% ipython --no-banner

In [1]: import numpy as np

In [2]: np.set_printoptions(precision=3, suppress=True, linewidth=160)

In [3]: arr = np.load("block3.npy")

In [4]: arr
Out[4]: 
array([[ -2,  -2,   1,  -2],
       [ -2,   1,   2,  -1],
       [ -2,   2,  -2,   2],
       [  2,  -1,   0, -59]])

In [5]: # row 3 dominates

In [6]: Uu, sigma, Vh = np.linalg.svd(arr)

In [7]: sigma
Out[7]: array([59.12 ,  3.653,  3.538,  2.   ])

In [8]: M2 = Uu[:, :1] @ np.diag(sigma[:1]) @ Vh[:1]

In [9]: round(float(np.linalg.norm(arr - M2, 2)), 3), np.round(sigma[1], 3)
Out[9]: (3.653, np.float64(3.653))

In [10]: round(np.abs(arr - M2).max(), 3)
Out[10]: np.float64(2.066)

In [11]: F = np.array([[2, 3, 8, 6], [8, 7, 0, 5], [4, 5, 7, 9], [8, 7, 0, 5]])

In [12]: F
Out[12]: 
array([[2, 3, 8, 6],
       [8, 7, 0, 5],
       [4, 5, 7, 9],
       [8, 7, 0, 5]])

In [13]: # null space of dimension 1

In [14]: cov = F.T @ F

In [15]: np.round(np.linalg.svd(F, compute_uv=False) ** 2, 3) + 0
Out[15]: array([460.572,  97.809,   1.619,   0.   ])

In [16]: np.trace(cov), (F ** 2).sum()
Out[16]: (np.int64(560), np.int64(560))

In [17]: np.allclose(cov, cov.T)
Out[17]: True

In [18]: np.linalg.matrix_rank(cov)
Out[18]: np.int64(3)

In [19]: np.linalg.matrix_rank(F, rtol=0.1)
Out[19]: np.int64(2)

In [20]: [round(float(x), 3) for x in np.linalg.svd(F, compute_uv=False)[:3]]
Out[20]: [21.461, 9.89, 1.272]

In [21]: np.round(np.linalg.norm(F[2], 1), 3), np.round(np.linalg.norm(F[2], np.inf), 3)
Out[21]: (np.float64(25.0), np.float64(9.0))

In [22]: round(np.linalg.norm(F, "nuc"), 3)
Out[22]: np.float64(32.623)

In [23]: np.linalg.norm(F, axis=0)
Out[23]: array([12.166, 11.489, 10.63 , 12.923])

In [24]: round(np.linalg.norm(F, 2), 3)
Out[24]: np.float64(21.461)

In [25]: np.linalg.norm(F, axis=1)
Out[25]: array([10.63 , 11.747, 13.077, 11.747])

In [26]: F[2] @ F[3]
Out[26]: np.int64(112)

In [27]: np.round(np.poly(F), 3) + 0
Out[27]: array([   1.,  -21.,   18., -176.,    0.])

In [28]: round(np.linalg.eigvals(F).sum().real, 3)
Out[28]: np.float64(21.0)

In [29]: np.einsum("ii->", F)
Out[29]: np.int64(21)

In [30]: np.round(np.abs(np.linalg.eigvals(arr)).max(), 3)
Out[30]: np.float64(58.946)

In [31]: np.allclose(arr @ arr.T, arr.T @ arr)
Out[31]: False

In [32]: (arr - arr.T) / 2
Out[32]: 
array([[ 0. ,  0. ,  1.5, -2. ],
       [ 0. ,  0. ,  0. ,  0. ],
       [-1.5,  0. ,  0. ,  1. ],
       [ 2. ,  0. , -1. ,  0. ]])

In [33]: np.linalg.determinant(arr)
Traceback (most recent call last):
  Cell In[33], line 1
    np.linalg.determinant(arr)
AttributeError: module 'numpy.linalg' has no attribute 'determinant'


In [34]: round(np.linalg.det(arr), 3)
Out[34]: np.float64(-1528.0)

In [35]: W0 = np.load("a.npy")

In [36]: W0
Out[36]: 
array([[  0,   0,   0],
       [  0,   5,   0],
       [-11,  -9,   8],
       [  3,   0,  -6],
       [  0,   0,   0],
       [  7,   7,  -7],
       [-11,  -9,   8],
       [  0,   0,   0],
       [ -7,  -2,   7],
       [  0,   0,   0],
       [ -7,  -2,   7],
       [ -4,  -7,   1]])

In [37]: # row 4 repeats row 0

In [38]: vec = np.array([2, 4, 2])

In [39]: y = W0 @ vec

In [40]: y
Out[40]: array([  0,  20, -42,  -6,   0,  28, -42,   0,  -8,   0,  -8, -34])

In [41]: np.round(np.linalg.pinv(W0) @ W0, 3) + 0
Out[41]: 
array([[1., 0., 0.],
       [0., 1., 0.],
       [0., 0., 1.]])

In [42]: np.linalg.solve(W0.T @ W0, W0.T @ y)
Out[42]: array([2., 4., 2.])

In [43]: np.linalg.lstsq(W0, y)[0]
Out[43]: array([2., 4., 2.])

In [44]: rng = np.random.default_rng(2894)

In [45]: y = y + 0.3 * rng.normal(size=12)

In [46]: y
Out[46]: array([  0.119,  19.868, -42.119,  -5.931,  -0.11 ,  27.262, -42.589,   0.136,  -8.033,   0.324,  -8.363, -34.027])

In [47]: coef, *_ = np.linalg.lstsq(W0, y)

In [48]: coef.round()
Out[48]: array([2., 4., 2.])

In [49]: coef
Out[49]: array([2.173, 3.921, 2.122])

In [50]: np.round(W0.T @ (y - W0 @ coef), 3) + 0
Out[50]: array([0., 0., 0.])

In [51]: vec = np.array([-1, 1, 7, 3])

In [52]: y = arr @ vec

In [53]: coef, lr = np.zeros(4), 1 / np.linalg.norm(arr, 2) ** 2

In [54]: for i in range(3):
    ...:     coef -= lr * arr.T @ (arr @ coef - y)
    ...:     if i % 1 == 0: print(i, round(np.linalg.norm(arr @ coef - y), 3))
    ...: 
0 20.894
1 20.828
2 20.762

In [55]: round(float(np.linalg.cond(arr)), 3)
Out[55]: 29.56

In [56]: t = np.radians(30)

In [57]: r_ = np.eye(3)

In [58]: r_[2, 2] = r_[1, 1] = np.cos(t)

In [59]: r_[2, 1], r_[1, 2] = -np.sin(t), np.sin(t)

In [60]: r_
Out[60]: 
array([[ 1.   ,  0.   ,  0.   ],
       [ 0.   ,  0.866,  0.5  ],
       [ 0.   , -0.5  ,  0.866]])

In [61]: M2 = W0 @ r_.T

In [62]: np.round(np.linalg.det(r_), 3), np.round(np.trace(r_), 3)
Out[62]: (np.float64(1.0), np.float64(2.732))

In [63]: np.allclose(np.linalg.norm(W0, axis=1), np.linalg.norm(M2, axis=1))
Out[63]: True

In [64]: J = np.eye(3, dtype=int)[rng.permutation(3)] * np.array([1, 0, 2])

In [65]: J
Out[65]: 
array([[0, 0, 2],
       [1, 0, 0],
       [0, 0, 0]])

In [66]: np.linalg.matrix_power(J, 3)
Out[66]: 
array([[0, 0, 0],
       [0, 0, 0],
       [0, 0, 0]])

In [67]: labels = rng.permutation(3)

In [68]: labels
Out[68]: array([1, 2, 0])

In [69]: M2 = J[labels][:, labels]

In [70]: np.trace(M2)
Out[70]: np.int64(0)

In [71]: np.diag(M2)
Out[71]: array([0, 0, 0])

In [72]: np.allclose(M2, J)
Out[72]: False

In [73]: round(np.linalg.det(M2), 3), np.round(np.linalg.det(J[labels]), 3)
Out[73]: (np.float64(0.0), np.float64(0.0))

In [74]: M2
Out[74]: 
array([[0, 0, 1],
       [0, 0, 0],
       [0, 2, 0]])

In [75]: rk = np.linalg.matrix_rank(M2)

In [76]: rk
Out[76]: np.int64(2)

In [77]: null = np.linalg.svd(M2)[2][rk:].T

In [78]: null[:, 0] / null[np.abs(null[:, 0]).round(6).argmax(), 0]
Out[78]: array([1., 0., 0.])

In [79]: np.allclose(M2 @ null, 0)
Out[79]: True

In [80]: [int(np.linalg.matrix_rank(M2[:i])) for i in range(1, len(M2) + 1)]
Out[80]: [1, 1, 2]

In [81]: D = np.linalg.norm(W0[:, None] - W0[None], axis=-1)

In [82]: D.mean(axis=1).argmax()
Out[82]: np.int64(5)

In [83]: np.linalg.matrix_rank(D ** 2)
Out[83]: np.int64(5)

In [84]: D[0].round(6).argsort(kind="stable")[:4]
Out[84]: array([0, 4, 7, 9])

In [85]: np.unravel_index(D.round(6).argmax(), D.shape)
Out[85]: (np.int64(2), np.int64(5))

In [86]: D[0]
Out[86]: array([ 0.   ,  5.   , 16.31 ,  6.708,  0.   , 12.124, 16.31 ,  0.   , 10.1  ,  0.   , 10.1  ,  8.124])

In [87]: data = np.array([[0, 5, 0, 0], [8, 0, 0, 0], [0, 0, 0, 5], [0, 0, 0, 0]])

In [88]: data
Out[88]: 
array([[0, 5, 0, 0],
       [8, 0, 0, 0],
       [0, 0, 0, 5],
       [0, 0, 0, 0]])

In [89]: # 2 groups of indices that never mix

In [90]: blk = np.stack([data, 4 * data, data[::-1]])

In [91]: blk.sum(axis=0)
Out[91]: 
array([[ 0, 25,  0,  0],
       [40,  0,  0,  5],
       [ 8,  0,  0, 25],
       [ 0,  5,  0,  0]])

In [92]: (blk @ data.T).shape
Out[92]: (3, 4, 4)

In [93]: np.linalg.matrix_rank(blk.reshape(3, -1))
Out[93]: np.int64(2)

In [94]: t = np.radians(60)

In [95]: r_ = np.eye(4)

In [96]: r_[2, 2] = r_[3, 3] = np.cos(t)

In [97]: r_[2, 3], r_[3, 2] = -np.sin(t), np.sin(t)

In [98]: r_
Out[98]: 
array([[ 1.   ,  0.   ,  0.   ,  0.   ],
       [ 0.   ,  1.   ,  0.   ,  0.   ],
       [ 0.   ,  0.   ,  0.5  , -0.866],
       [ 0.   ,  0.   ,  0.866,  0.5  ]])

In [99]: M2 = data @ r_.T

In [100]: np.linalg.svd(data, compute_uv=False), np.linalg.svd(M2, compute_uv=False)
Out[100]: (array([8., 5., 5., 0.]), array([8., 5., 5., 0.]))

In [101]: M2
Out[101]: 
array([[ 0.  ,  5.  ,  0.  ,  0.  ],
       [ 8.  ,  0.  ,  0.  ,  0.  ],
       [ 0.  ,  0.  , -4.33,  2.5 ],
       [ 0.  ,  0.  ,  0.  ,  0.  ]])

In [102]: np.allclose(data @ data.T, M2 @ M2.T)
Out[102]: True

In [103]: np.allclose(np.linalg.norm(data, axis=1), np.linalg.norm(M2, axis=1))
Out[103]: True
